$ ipython --no-banner

In [1]: import numpy as np

In [2]: import numpy.linalg as la

In [3]: np.set_printoptions(precision=1, suppress=True, linewidth=140)

In [4]: M = np.load("arr.npy")

In [5]: M
Out[5]: 
array([[0, 5, 0, 5],
       [0, 5, 0, 5],
       [0, 0, 0, 4],
       [0, 0, 0, 4]])

In [6]: U, s, Vt = la.svd(M)

In [7]: V = Vt[:(s > 1e-8).sum()]

In [8]: rng = np.random.default_rng(161)

In [9]: x = M[1] + -2 * M[2] + rng.integers(2) * np.eye(4)[2]

In [10]: x
Out[10]: array([ 0.,  5.,  1., -3.])

In [11]: np.allclose(V.T @ V @ x, x)
Out[11]: False

In [12]: la.matrix_rank(np.vstack([M, x]))
Out[12]: np.int64(3)

In [13]: round(float(la.norm(x - V.T @ V @ x)), 1)
Out[13]: 1.0

In [14]: u, r1 = M[2], M[3]

In [15]: u @ r1
Out[15]: np.int64(16)

In [16]: p = (u @ r1) / (u @ u) * u

In [17]: np.round(la.norm(u + r1) ** 2 + la.norm(u - r1) ** 2, 1)
Out[17]: np.float64(64.0)

In [18]: p
Out[18]: array([0., 0., 0., 4.])

In [19]: np.outer(u, r1)
Out[19]: 
array([[ 0,  0,  0,  0],
       [ 0,  0,  0,  0],
       [ 0,  0,  0,  0],
       [ 0,  0,  0, 16]])

In [20]: rank = la.matrix_rank(M)

In [21]: rank
Out[21]: np.int64(2)

In [22]: N = la.svd(M)[2][rank:].T

In [23]: [int(la.matrix_rank(M[:i])) for i in range(1, len(M) + 1)]
Out[23]: [1, 1, 2, 2]

In [24]: [int(la.matrix_rank(la.matrix_power(M, p))) for p in range(1, 5)]
Out[24]: [2, 2, 2, 2]

In [25]: np.prod(np.diag(M)), round(float(la.det(M)), 1)
Out[25]: (np.int64(0), 0.0)

In [26]: U, s, Vt = la.svd(M)

In [27]: s
Out[27]: array([10.9,  3.7,  0. ,  0. ])

In [28]: np.argmax(s[:-1] / (s[1:] + 1e-6)) + 1
Out[28]: np.int64(2)

In [29]: Y = U[:, :2] @ np.diag(s[:2]) @ Vt[:2]

In [30]: round(float(la.norm(M - Y, 2)), 1), s[2]
Out[30]: (0.0, np.float64(0.0))

In [31]: round(la.norm(M - Y) / la.norm(M), 1)
Out[31]: np.float64(0.0)

In [32]: J = np.load("x.npy")

In [33]: J
Out[33]: 
array([[2, 0, 1, 2, 0],
       [0, 0, 2, 2, 1],
       [0, 0, 2, 2, 0],
       [0, 0, 0, 1, 1],
       [0, 0, 0, 0, 0]])

In [34]: la.matrix_rank(J, rtol=0.1)
Out[34]: np.int64(3)

In [35]: la.cond(J) > 100
Out[35]: np.True_

In [36]: W0 = np.load("out4.npy")

In [37]: W0
Out[37]: 
array([[ 0. ,  0.2, -1.3,  1.2,  2.3,  0.8, -0.2],
       [-1. , -1. ,  0.8, -0.7,  0. ,  0.1, -1.3],
       [-0.3, -0.6,  1.5, -0.1,  0.9, -0.6, -0.5],
       [-0.8,  0.1,  0.9,  0.5,  0.8,  0.9,  1.9],
       [ 0.5, -1. , -0.9,  0.6, -0.2, -0.2, -0.3],
       [-1.9,  1.6,  2.1, -1.1,  0.3, -1.2, -0.2]])

In [38]: t3 = np.stack([W0, 3 * W0, W0[::-1]])

In [39]: np.einsum("bij,cij->bc", t3, t3)
Out[39]: 
array([[ 40.8, 122.5,  -7. ],
       [122.5, 367.4, -21.1],
       [ -7. , -21.1,  40.8]])

In [40]: la.matrix_rank(t3.reshape(3, -1))
Out[40]: np.int64(2)

In [41]: Y = W0 + rng.integers(-2, 3, (6, 5)) @ rng.integers(-2, 3, (5, 7))

In [42]: Y
Out[42]: 
array([[-1. ,  2.2, -1.3,  3.2,  3.3,  3.8, -1.2],
       [ 0. , -3. , -0.2, -1.7,  1. ,  0.1, -3.3],
       [-0.3, -2.6,  2.5,  5.9,  6.9,  1.4, -0.5],
       [-0.8, -3.9, -1.1,  2.5,  4.8,  2.9, -2.1],
       [ 5.5, -1. ,  9.1, -7.4, -7.2, -3.2,  5.7],
       [-2.9,  1.6, -0.9,  2.9,  5.3,  3.8, -5.2]])

In [43]: Y - W0
Out[43]: 
array([[-1.,  2.,  0.,  2.,  1.,  3., -1.],
       [ 1., -2., -1., -1.,  1.,  0., -2.],
       [ 0., -2.,  1.,  6.,  6.,  2.,  0.],
       [ 0., -4., -2.,  2.,  4.,  2., -4.],
       [ 5.,  0., 10., -8., -7., -3.,  6.],
       [-1.,  0., -3.,  4.,  5.,  5., -5.]])

In [44]: np.unravel_index(np.abs(W0).argmax(), W0.shape)
Out[44]: (np.int64(0), np.int64(4))

In [45]: W0.sum(axis=0)
Out[45]: array([-3.5, -0.7,  3.1,  0.4,  4.1, -0.2, -0.6])

In [46]: la.svd(W0, compute_uv=False)
Out[46]: array([4.4, 3.1, 2.5, 1.9, 1.1, 0.6])

In [47]: W0.sum(axis=1)
Out[47]: array([ 3. , -3.1,  0.3,  4.3, -1.5, -0.4])

In [48]: np.count_nonzero(W0)
Out[48]: np.int64(40)

In [49]: np.abs(W0).max()
Out[49]: np.float64(2.3)

In [50]: F = np.load("block16.npy")

In [51]: F
Out[51]: 
array([[ 3, -2,  0,  0,  0,  0],
       [-1, -1,  0,  0,  0,  0],
       [ 1,  1,  0,  0,  0,  0],
       [ 0,  0,  3, -2,  0,  0],
       [ 0,  0, -1, -1,  0,  0],
       [ 0,  0,  1,  1,  0,  0],
       [ 0,  0,  0,  0,  3, -2],
       [ 0,  0,  0,  0, -1, -1],
       [ 0,  0,  0,  0,  1,  1]])

In [52]: proj = F @ la.solve(F.T @ F, F.T)

In [53]: np.diag(proj)
Out[53]: array([1. , 0.5, 0.5, 1. , 0.5, 0.5, 1. , 0.5, 0.5])

In [54]: np.trace(proj)
Out[54]: np.float64(6.0)

In [55]: proj @ F[:, 2]
Out[55]: array([ 0.,  0.,  0.,  3., -1.,  1.,  0.,  0.,  0.])

In [56]: C = np.array([[0.8, 0.8, 0.2]])

In [57]: m1 = np.array([[2],
    ...:     [2],
    ...:     [-1],
    ...:     [-1],
    ...:     [-2],
    ...:     [2],
    ...:     [-1],
    ...:     [1],
    ...:     [2],
    ...:     [-1],
    ...:     [-1],
    ...:     [1],
    ...:     [-2],
    ...:     [2],
    ...:     [2],
    ...:     [-2],
    ...:     [-2],
    ...:     [-1],
    ...:     [-2],
    ...:     [-1],
    ...:     [-2],
    ...:     [2],
    ...:     [-1],
    ...:     [1],
    ...:     [1],
    ...:     [-2]]) @ C + 0.3 * rng.normal(size=(26, 3))

In [58]: m1.round(1) + 0
Out[58]: 
array([[ 1.6,  1.1,  0.8],
       [ 1.8,  1.6,  0.5],
       [-0.3, -0.5, -0.7],
       [-1.2, -0.8, -0.2],
       [-1.1, -1.7,  0.3],
       [ 1.8,  1.8,  0.2],
       [-0.7, -1. , -0.1],
       [ 0.7,  0.7,  0.1],
       [ 1.6,  1.4,  0.5],
       [-0.9, -0.7, -0.4],
       [-0.8, -0.9,  0.1],
       [ 1.3,  0.9, -0.4],
       [-1.3, -1.9, -0.8],
       [ 1.6,  1.7,  0.7],
       [ 1.3,  2.1,  0.2],
       [-2. , -1.5, -0.4],
       [-2. , -1.8,  0.1],
       [ 0. , -1.1,  0.2],
       [-1.8, -1.5, -0.6],
       [-0.7, -0.5, -0.2],
       [-1.7, -2. , -0.4],
       [ 1.6,  1.8,  0.7],
       [-1.2, -1. ,  0.3],
       [ 0.7,  0.4,  1.1],
       [ 0.4,  0.7,  0.6],
       [-1.8, -1.2, -0.6]])

In [59]: Y = m1 + rng.integers(-2, 3, (26, 1)) @ rng.integers(-2, 3, (1, 3))

In [60]: Y
Out[60]: 
array([[ 5.6,  5.1, -1.2],
       [ 5.8,  5.6, -1.5],
       [ 1.7,  1.5, -1.7],
       [ 0.8,  1.2, -1.2],
       [ 2.9,  2.3, -1.7],
       [-2.2, -2.2,  2.2],
       [ 1.3,  1. , -1.1],
       [ 4.7,  4.7, -1.9],
       [-2.4, -2.6,  2.5],
       [ 1.1,  1.3, -1.4],
       [ 1.2,  1.1, -0.9],
       [ 3.3,  2.9, -1.4],
       [ 0.7,  0.1, -1.8],
       [ 1.6,  1.7,  0.7],
       [-2.7, -1.9,  2.2],
       [-4. , -3.5,  0.6],
       [-6. , -5.8,  2.1],
       [-2. , -3.1,  1.2],
       [-3.8, -3.5,  0.4],
       [-2.7, -2.5,  0.8],
       [ 2.3,  2. , -2.4],
       [-0.4, -0.2,  1.7],
       [ 2.8,  3. , -1.7],
       [-1.3, -1.6,  2.1],
       [ 2.4,  2.7, -0.4],
       [-3.8, -3.2,  0.4]])

In [61]: la.matrix_rank(Y - m1, tol=1e-8)
Out[61]: np.int64(1)

In [62]: Ac = m1 - m1.mean(axis=0)

In [63]: U, s, Vt = la.svd(Ac, full_matrices=False)

In [64]: s
Out[64]: array([9.6, 1.9, 1.4])

In [65]: (np.sign(U[:, 0]) == np.sign(U[0, 0])).astype(int)
Out[65]: array([1, 1, 0, 0, 0, 1, 0, 1, 1, 0, 0, 1, 0, 1, 1, 0, 0, 0, 0, 0, 0, 1, 0, 1, 1, 0])

In [66]: np.abs(Vt[0]).argmax()
Out[66]: np.int64(0)

In [67]: np.searchsorted(np.cumsum(s ** 2) / (s ** 2).sum(), 0.9) + 1
Out[67]: np.int64(1)

In [68]: np.abs(Vt[-1])
Out[68]: array([0.7, 0.7, 0.2])

In [69]: Ac = m1 - m1.mean(axis=0)

In [70]: V = la.svd(Ac)[2][:1]

In [71]: Y = Ac - Ac @ V.T @ V

In [72]: round(la.norm(Y) / la.norm(Ac), 1)
Out[72]: np.float64(0.2)

In [73]: np.cov(Ac @ V.T, rowvar=False)
Out[73]: array(3.7)

In [74]: data = np.load("run13.npy")

In [75]: data
Out[75]: 
array([[ 2.3,  1. ,  1.5, -1.5,  0. ],
       [ 0. ,  0. ,  0. ,  0. ,  0. ],
       [ 0.2,  0.1,  0.1, -0.1,  0. ],
       [ 3.4,  1.4,  2.2, -2.2,  0. ],
       [-3.6, -1.5, -2.4,  2.4,  0. ]])

In [76]: # looks like rank 3

In [77]: U, s, Vt = la.svd(data)

In [78]: V = Vt[:(s > 1e-8).sum()]

In [79]: x = data[2] + 4 * data[3] + rng.integers(2) * np.eye(5)[2]

In [80]: x
Out[80]: array([13.8,  5.7,  8.9, -8.9,  0. ])

In [81]: la.matrix_rank(np.vstack([data, x]))
Out[81]: np.int64(3)

In [82]: round(la.norm(data) ** 2 / la.norm(data, 2) ** 2, 1)
Out[82]: np.float64(1.0)

In [83]: round(la.norm(data, 1), 1), round(float(la.norm(data, np.inf)), 1)
Out[83]: (np.float64(9.5), 9.9)

In [84]: la.norm(data, axis=1)
Out[84]: array([3.3, 0. , 0.3, 4.8, 5.2])

In [85]: arr = np.loadtxt("data.csv", delimiter=",")

In [86]: arr.round(1) + 0
Out[86]: 
array([[ 0.3,  0.1,  0.1,  0.4, -0.2,  0. , -0.1],
       [ 0.1,  0.4,  0.4, -0.1, -0.1,  0.1,  0.1],
       [ 0.1,  0.4,  0.4, -0.1, -0.1,  0.1,  0.1],
       [ 0.4, -0.1, -0.1,  0.5, -0.2,  0. , -0.2],
       [-0.2, -0.1, -0.1, -0.2,  0.2,  0. ,  0.1],
       [ 0. ,  0.1,  0.1,  0. ,  0. ,  0. ,  0. ],
       [-0.1,  0.1,  0.1, -0.2,  0.1,  0. ,  0.1]])

In [87]: U, s, Vt = la.svd(arr)

In [88]: V = Vt[:(s > 1e-8).sum()]

In [89]: x = arr[2] + -1 * arr[0] + rng.integers(2) * np.eye(7)[0]

In [90]: x
Out[90]: array([ 0.8,  0.4,  0.4, -0.5,  0.1,  0.1,  0.2])

In [91]: np.round(np.diag(V.T @ V), 1) + 0
Out[91]: array([0.3, 0.4, 0.4, 0.5, 0.2, 0. , 0.1])

In [92]: round(la.norm(x - V.T @ V @ x), 1)
Out[92]: np.float64(0.8)

In [93]: np.round(V.T @ V, 1) + 0
Out[93]: 
array([[ 0.3,  0.1,  0.1,  0.4, -0.2,  0. , -0.1],
       [ 0.1,  0.4,  0.4, -0.1, -0.1,  0.1,  0.1],
       [ 0.1,  0.4,  0.4, -0.1, -0.1,  0.1,  0.1],
       [ 0.4, -0.1, -0.1,  0.5, -0.2,  0. , -0.2],
       [-0.2, -0.1, -0.1, -0.2,  0.2,  0. ,  0.1],
       [ 0. ,  0.1,  0.1,  0. ,  0. ,  0. ,  0. ],
       [-0.1,  0.1,  0.1, -0.2,  0.1,  0. ,  0.1]])

In [94]: vals, V = la.eigh(arr)

In [95]: x = np.array([2, -1, 5, 1, -1, -2, 0])

In [96]: np.round(x @ arr @ x, 1)
Out[96]: np.float64(11.0)

In [97]: round(x @ arr @ x / (x @ x), 1), round(float(vals[0]), 1), round(vals[-1], 1)
Out[97]: (np.float64(0.3), -0.0, np.float64(1.0))

In [98]: round(np.abs(arr).sum(axis=1).max(), 1), round(np.abs(vals).max(), 1)
Out[98]: (np.float64(1.5), np.float64(1.0))

In [99]: np.round(arr @ la.pinv(arr) @ arr, 1) + 0
Out[99]: 
array([[ 0.3,  0.1,  0.1,  0.4, -0.2,  0. , -0.1],
       [ 0.1,  0.4,  0.4, -0.1, -0.1,  0.1,  0.1],
       [ 0.1,  0.4,  0.4, -0.1, -0.1,  0.1,  0.1],
       [ 0.4, -0.1, -0.1,  0.5, -0.2,  0. , -0.2],
       [-0.2, -0.1, -0.1, -0.2,  0.2,  0. ,  0.1],
       [ 0. ,  0.1,  0.1,  0. ,  0. ,  0. ,  0. ],
       [-0.1,  0.1,  0.1, -0.2,  0.1,  0. ,  0.1]])

In [100]: la.lstsq(arr[:-1].T, arr[-1])[2]
Out[100]: np.int32(2)

In [101]: np.abs(np.diag(la.qr(arr)[1])) > 1e-9
Out[101]: array([ True,  True, False, False, False, False, False])

In [102]: vals, V = la.eigh(arr)

In [103]: np.round(V @ np.diag(vals) @ V.T, 1) + 0
Out[103]: 
array([[ 0.3,  0.1,  0.1,  0.4, -0.2,  0. , -0.1],
       [ 0.1,  0.4,  0.4, -0.1, -0.1,  0.1,  0.1],
       [ 0.1,  0.4,  0.4, -0.1, -0.1,  0.1,  0.1],
       [ 0.4, -0.1, -0.1,  0.5, -0.2,  0. , -0.2],
       [-0.2, -0.1, -0.1, -0.2,  0.2,  0. ,  0.1],
       [ 0. ,  0.1,  0.1,  0. ,  0. ,  0. ,  0. ],
       [-0.1,  0.1,  0.1, -0.2,  0.1,  0. ,  0.1]])

In [104]: t = np.radians(72)

In [105]: R = np.eye(7)

In [106]: R[2, 2] = R[0, 0] = np.cos(t)

In [107]: R[2, 0], R[0, 2] = -np.sin(t), np.sin(t)

In [108]: R
Out[108]: 
array([[ 0.3,  0. ,  1. ,  0. ,  0. ,  0. ,  0. ],
       [ 0. ,  1. ,  0. ,  0. ,  0. ,  0. ,  0. ],
       [-1. ,  0. ,  0.3,  0. ,  0. ,  0. ,  0. ],
       [ 0. ,  0. ,  0. ,  1. ,  0. ,  0. ,  0. ],
       [ 0. ,  0. ,  0. ,  0. ,  1. ,  0. ,  0. ],
       [ 0. ,  0. ,  0. ,  0. ,  0. ,  1. ,  0. ],
       [ 0. ,  0. ,  0. ,  0. ,  0. ,  0. ,  1. ]])

In [109]: Y = arr @ R.T

In [110]: np.allclose(la.norm(arr, axis=1), la.norm(Y, axis=1))
Out[110]: True

In [111]: np.round(la.svd(arr, compute_uv=False), 1) + 0, np.round(la.svd(Y, compute_uv=False), 1) + 0
Out[111]: (array([1., 1., 0., 0., 0., 0., 0.]), array([1., 1., 0., 0., 0., 0., 0.]))

In [112]: np.allclose(arr @ arr.T, Y @ Y.T)
Out[112]: True

In [113]: K = np.array([[-8.0, -1.0, 0.0], [-1.0, -4.0, -1.0], [0.0, -1.0, 2.0]])

In [114]: K
Out[114]: 
array([[-8., -1.,  0.],
       [-1., -4., -1.],
       [ 0., -1.,  2.]])

In [115]: # symmetric, so the eigenvalues are real

In [116]: vals, V = la.eig(K)

In [117]: np.sort(la.eigvals(K.T))
Out[117]: array([-8.2, -3.9,  2.2])

In [118]: np.round(K @ V[:, 0] - vals[0] * V[:, 0], 1) + 0
Out[118]: array([0., 0., 0.])

In [119]: np.sort(la.eigvals(la.inv(K)))
Out[119]: array([-0.3, -0.1,  0.5])

In [120]: vals
Out[120]: array([-8.2, -3.9,  2.2])

In [121]: np.prod(vals)
Out[121]: np.float64(70.0)
